% python3 -q
>>> import numpy as np
>>> np.set_printoptions(suppress=True, linewidth=140)
>>> def tidy(a):
...     return np.round(a, 2) + 0
... 
>>> X = np.load("test0.npy")
>>> print(tidy(X))
[[0.14 0.07 0.14 0.14 0.07 0.14 0.07 0.14 0.07]
 [0.2  0.2  0.1  0.2  0.   0.1  0.1  0.1  0.  ]
 [0.   0.   0.27 0.18 0.18 0.09 0.   0.09 0.18]
 [0.08 0.08 0.15 0.23 0.   0.15 0.08 0.08 0.15]
 [0.08 0.   0.15 0.08 0.23 0.15 0.08 0.08 0.15]
 [0.   0.2  0.   0.   0.2  0.3  0.2  0.1  0.  ]
 [0.17 0.08 0.17 0.08 0.08 0.17 0.17 0.   0.08]
 [0.17 0.08 0.08 0.17 0.08 0.   0.17 0.25 0.  ]
 [0.07 0.13 0.   0.13 0.07 0.13 0.13 0.13 0.2 ]]
>>> # rows sum to 1
>>> A2 = np.linalg.inv(X)
>>> (np.abs(A2) > 1e-9).astype(int)
array([[1, 1, 1, 1, 1, 1, 1, 1, 1],
       [1, 1, 1, 1, 1, 1, 1, 1, 1],
       [1, 1, 1, 1, 1, 1, 1, 1, 1],
       [1, 1, 1, 1, 1, 1, 1, 1, 1],
       [1, 1, 1, 1, 1, 1, 1, 1, 1],
       [1, 1, 1, 1, 1, 1, 1, 1, 1],
       [1, 1, 1, 1, 1, 1, 1, 1, 1],
       [1, 1, 1, 1, 1, 1, 1, 1, 1],
       [1, 1, 1, 1, 1, 1, 1, 1, 1]])
>>> tidy(np.linalg.cond(X))
np.float64(33.66)
>>> print(tidy(np.linalg.slogdet(X)[0]))
1.0
>>> print(tidy(np.linalg.det(X) * np.linalg.det(A2)))
1.0
>>> tidy(X @ A2)
array([[1., 0., 0., 0., 0., 0., 0., 0., 0.],
       [0., 1., 0., 0., 0., 0., 0., 0., 0.],
       [0., 0., 1., 0., 0., 0., 0., 0., 0.],
       [0., 0., 0., 1., 0., 0., 0., 0., 0.],
       [0., 0., 0., 0., 1., 0., 0., 0., 0.],
       [0., 0., 0., 0., 0., 1., 0., 0., 0.],
       [0., 0., 0., 0., 0., 0., 1., 0., 0.],
       [0., 0., 0., 0., 0., 0., 0., 1., 0.],
       [0., 0., 0., 0., 0., 0., 0., 0., 1.]])
>>> np.allclose(A2, X.T)
False
